In [1]: import numpy as np

In [2]: from numpy import linalg as LA

In [3]: np.set_printoptions(precision=2, suppress=True, linewidth=140, sign=" ")

In [4]: A = np.array([[22, 1, 11, 12],
   ...:     [17, 14, 9, 10],
   ...:     [0, 6, 0, 6],
   ...:     [0, 0, 0, 0],
   ...:     [0, 0, 0, 0],
   ...:     [0, 0, 0, 3],
   ...:     [0, 0, 9, 0],
   ...:     [0, 4, 0, 12],
   ...:     [0, 0, 2, 0],
   ...:     [0, 14, 0, 1],
   ...:     [0, 17, 0, 13],
   ...:     [0, 0, 0, 0]])

In [5]: G = np.cov(A, rowvar=False)

In [6]: np.corrcoef(A.T)
Out[6]: 
array([[ 1.  ,  0.14,  0.8 ,  0.54],
       [ 0.14,  1.  , -0.02,  0.52],
       [ 0.8 , -0.02,  1.  ,  0.29],
       [ 0.54,  0.52,  0.29,  1.  ]])

In [7]: G
Out[7]: 
array([[58.75,  7.09, 26.75, 22.61],
       [ 7.09, 42.97, -0.7 , 18.64],
       [26.75, -0.7 , 18.81,  6.8 ],
       [22.61, 18.64,  6.8 , 30.2 ]])

In [8]: LA.eigvalsh(G)[::-1]
Out[8]: array([ 86.83,  46.75,  12.68,   4.47])

In [9]: np.round(np.corrcoef(A[:, 3], A[:, 2])[0, 1], 2)
Out[9]: np.float64(0.29)

In [10]: x = np.array([1, 0, 1, 0])

In [11]: A * x
Out[11]: 
array([[ 22,   0,  11,   0],
       [ 17,   0,   9,   0],
       [  0,   0,   0,   0],
       [  0,   0,   0,   0],
       [  0,   0,   0,   0],
       [  0,   0,   0,   0],
       [  0,   0,   9,   0],
       [  0,   0,   0,   0],
       [  0,   0,   2,   0],
       [  0,   0,   0,   0],
       [  0,   0,   0,   0],
       [  0,   0,   0,   0]])

In [12]: (A @ x).argmax()
Out[12]: np.int64(0)

In [13]: z = A[:, 3] > np.median(A[:, 3])

In [14]: r0 = A[z].mean(axis=0) - A[~z].mean(axis=0)

In [15]: np.argsort(-np.abs(r0).round(6), kind="stable")
Out[15]: array([ 3,  0,  1,  2])

In [16]: r0
Out[16]: array([ 6.5 ,  4.67,  1.5 ,  9.17])

In [17]: round(float((((A - A.mean(axis=0)) @ r0 > 0) == z).mean()), 2)
Out[17]: 0.83

In [18]: Q, Rm = LA.qr(A)

In [19]: Rm
Out[19]: 
array([[-27.8 ,  -9.35, -14.21, -15.61],
       [  0.  , -25.43,  -0.16, -12.78],
       [  0.  ,   0.  ,   9.23,  -0.2 ],
       [  0.  ,   0.  ,   0.  , -14.  ]])

In [20]: np.round(np.trace(Q @ Q.T), 2)
Out[20]: np.float64(4.0)

In [21]: Q.shape, Rm.shape
Out[21]: ((12, 4), (4, 4))

In [22]: np.abs(np.diag(Rm))
Out[22]: array([ 27.8 ,  25.43,   9.23,  14.  ])

In [23]: np.allclose(Rm.T @ Rm, A.T @ A)
Out[23]: True

In [24]: np.round(Q @ Rm, 2) + 0
Out[24]: 
array([[ 22.,   1.,  11.,  12.],
       [ 17.,  14.,   9.,  10.],
       [  0.,   6.,   0.,   6.],
       [  0.,   0.,   0.,   0.],
       [  0.,   0.,   0.,   0.],
       [  0.,   0.,   0.,   3.],
       [  0.,   0.,   9.,   0.],
       [  0.,   4.,   0.,  12.],
       [  0.,   0.,   2.,   0.],
       [  0.,  14.,   0.,   1.],
       [  0.,  17.,   0.,  13.],
       [  0.,   0.,   0.,   0.]])

In [25]: round(float(abs(Rm[0, 0])), 2), round(float(LA.norm(A[:, 0])), 2)
Out[25]: (27.8, 27.8)

In [26]: rng = np.random.default_rng(25241)

In [27]: z = rng.permutation(4)

In [28]: M2 = A[:, z] * rng.choice([-1, 1], 4)

In [29]: M2
Out[29]: 
array([[-12,  22,  -1, -11],
       [-10,  17, -14,  -9],
       [ -6,   0,  -6,   0],
       [  0,   0,   0,   0],
       [  0,   0,   0,   0],
       [ -3,   0,   0,   0],
       [  0,   0,   0,  -9],
       [-12,   0,  -4,   0],
       [  0,   0,   0,  -2],
       [ -1,   0, -14,   0],
       [-13,   0, -17,   0],
       [  0,   0,   0,   0]])

In [30]: left, _, VT = LA.svd(A.T @ M2)

In [31]: z
Out[31]: array([ 3,  0,  1,  2])

In [32]: np.round(LA.lstsq(A, M2)[0], 2) + 0
Out[32]: 
array([[ 0.,  1.,  0.,  0.],
       [ 0.,  0., -1.,  0.],
       [ 0.,  0.,  0., -1.],
       [-1.,  0.,  0.,  0.]])

In [33]: np.round(left @ VT, 2) + 0
Out[33]: 
array([[ 0.,  1.,  0.,  0.],
       [ 0.,  0., -1.,  0.],
       [ 0.,  0.,  0., -1.],
       [-1.,  0.,  0.,  0.]])
